$ ipython --no-banner

In [1]: import numpy as np

In [2]: import numpy.linalg as la

In [3]: np.set_printoptions(precision=3, suppress=True, linewidth=100, sign=" ")

In [4]: arr = np.loadtxt("case12.csv", delimiter=",")

In [5]: arr.round(3) + 0
Out[5]: 
array([[-0.184,  0.396,  0.642, -0.177,  0.235,  0.221, -0.187, -0.308,  0.1  ,  0.265,  0.145,
        -0.173],
       [ 0.322, -0.401,  0.193,  0.467,  0.   , -0.084, -0.099, -0.37 ,  0.209, -0.016, -0.244,
        -0.472],
       [ 0.138,  0.028, -0.254,  0.147,  0.195, -0.435,  0.004, -0.075,  0.003,  0.418,  0.687,
        -0.121],
       [ 0.322, -0.141, -0.236, -0.402,  0.393,  0.369,  0.078,  0.108,  0.564, -0.085,  0.101,
        -0.122],
       [-0.184,  0.331, -0.323, -0.176, -0.256,  0.047,  0.24 , -0.071, -0.118, -0.112, -0.028,
        -0.751],
       [-0.276, -0.477,  0.307, -0.254,  0.13 , -0.175,  0.402, -0.16 , -0.147, -0.418,  0.32 ,
        -0.053],
       [-0.138,  0.037,  0.157, -0.129,  0.151, -0.517, -0.468,  0.508,  0.187, -0.246, -0.097,
        -0.257],
       [-0.046,  0.099, -0.36 , -0.048,  0.537, -0.048, -0.347, -0.461, -0.341, -0.296, -0.155,
         0.071],
       [ 0.598, -0.021,  0.222, -0.301,  0.152, -0.057,  0.126,  0.224, -0.574,  0.179, -0.162,
        -0.148],
       [ 0.046, -0.229,  0.001,  0.096, -0.216,  0.491, -0.513,  0.174, -0.292, -0.184,  0.46 ,
        -0.155],
       [-0.414, -0.18 , -0.05 ,  0.363,  0.504,  0.261,  0.194,  0.379, -0.163,  0.28 , -0.145,
        -0.181],
       [-0.276, -0.477, -0.16 , -0.469, -0.187, -0.055, -0.272, -0.163, -0.023,  0.518, -0.203,
        -0.042]])

In [6]: # keeps lengths

In [7]: la.norm(arr, axis=0)
Out[7]: array([ 1.,  1.,  1.,  1.,  1.,  1.,  1.,  1.,  1.,  1.,  1.,  1.])

In [8]: np.round(arr.T @ arr, 3) + 0
Out[8]: 
array([[ 1.,  0.,  0.,  0.,  0.,  0.,  0.,  0.,  0.,  0.,  0.,  0.],
       [ 0.,  1.,  0.,  0.,  0.,  0.,  0.,  0.,  0.,  0.,  0.,  0.],
       [ 0.,  0.,  1.,  0.,  0.,  0.,  0.,  0.,  0.,  0.,  0.,  0.],
       [ 0.,  0.,  0.,  1.,  0.,  0.,  0.,  0.,  0.,  0.,  0.,  0.],
       [ 0.,  0.,  0.,  0.,  1.,  0.,  0.,  0.,  0.,  0.,  0.,  0.],
       [ 0.,  0.,  0.,  0.,  0.,  1.,  0.,  0.,  0.,  0.,  0.,  0.],
       [ 0.,  0.,  0.,  0.,  0.,  0.,  1.,  0.,  0.,  0.,  0.,  0.],
       [ 0.,  0.,  0.,  0.,  0.,  0.,  0.,  1.,  0.,  0.,  0.,  0.],
       [ 0.,  0.,  0.,  0.,  0.,  0.,  0.,  0.,  1.,  0.,  0.,  0.],
       [ 0.,  0.,  0.,  0.,  0.,  0.,  0.,  0.,  0.,  1.,  0.,  0.],
       [ 0.,  0.,  0.,  0.,  0.,  0.,  0.,  0.,  0.,  0.,  1.,  0.],
       [ 0.,  0.,  0.,  0.,  0.,  0.,  0.,  0.,  0.,  0.,  0.,  1.]])

In [9]: np.round(la.pinv(arr), 3) + 0
Out[9]: 
array([[-0.184,  0.322,  0.138,  0.322, -0.184, -0.276, -0.138, -0.046,  0.598,  0.046, -0.414,
        -0.276],
       [ 0.396, -0.401,  0.028, -0.141,  0.331, -0.477,  0.037,  0.099, -0.021, -0.229, -0.18 ,
        -0.477],
       [ 0.642,  0.193, -0.254, -0.236, -0.323,  0.307,  0.157, -0.36 ,  0.222,  0.001, -0.05 ,
        -0.16 ],
       [-0.177,  0.467,  0.147, -0.402, -0.176, -0.254, -0.129, -0.048, -0.301,  0.096,  0.363,
        -0.469],
       [ 0.235,  0.   ,  0.195,  0.393, -0.256,  0.13 ,  0.151,  0.537,  0.152, -0.216,  0.504,
        -0.187],
       [ 0.221, -0.084, -0.435,  0.369,  0.047, -0.175, -0.517, -0.048, -0.057,  0.491,  0.261,
        -0.055],
       [-0.187, -0.099,  0.004,  0.078,  0.24 ,  0.402, -0.468, -0.347,  0.126, -0.513,  0.194,
        -0.272],
       [-0.308, -0.37 , -0.075,  0.108, -0.071, -0.16 ,  0.508, -0.461,  0.224,  0.174,  0.379,
        -0.163],
       [ 0.1  ,  0.209,  0.003,  0.564, -0.118, -0.147,  0.187, -0.341, -0.574, -0.292, -0.163,
        -0.023],
       [ 0.265, -0.016,  0.418, -0.085, -0.112, -0.418, -0.246, -0.296,  0.179, -0.184,  0.28 ,
         0.518],
       [ 0.145, -0.244,  0.687,  0.101, -0.028,  0.32 , -0.097, -0.155, -0.162,  0.46 , -0.145,
        -0.203],
       [-0.173, -0.472, -0.121, -0.122, -0.751, -0.053, -0.257,  0.071, -0.148, -0.155, -0.181,
        -0.042]])
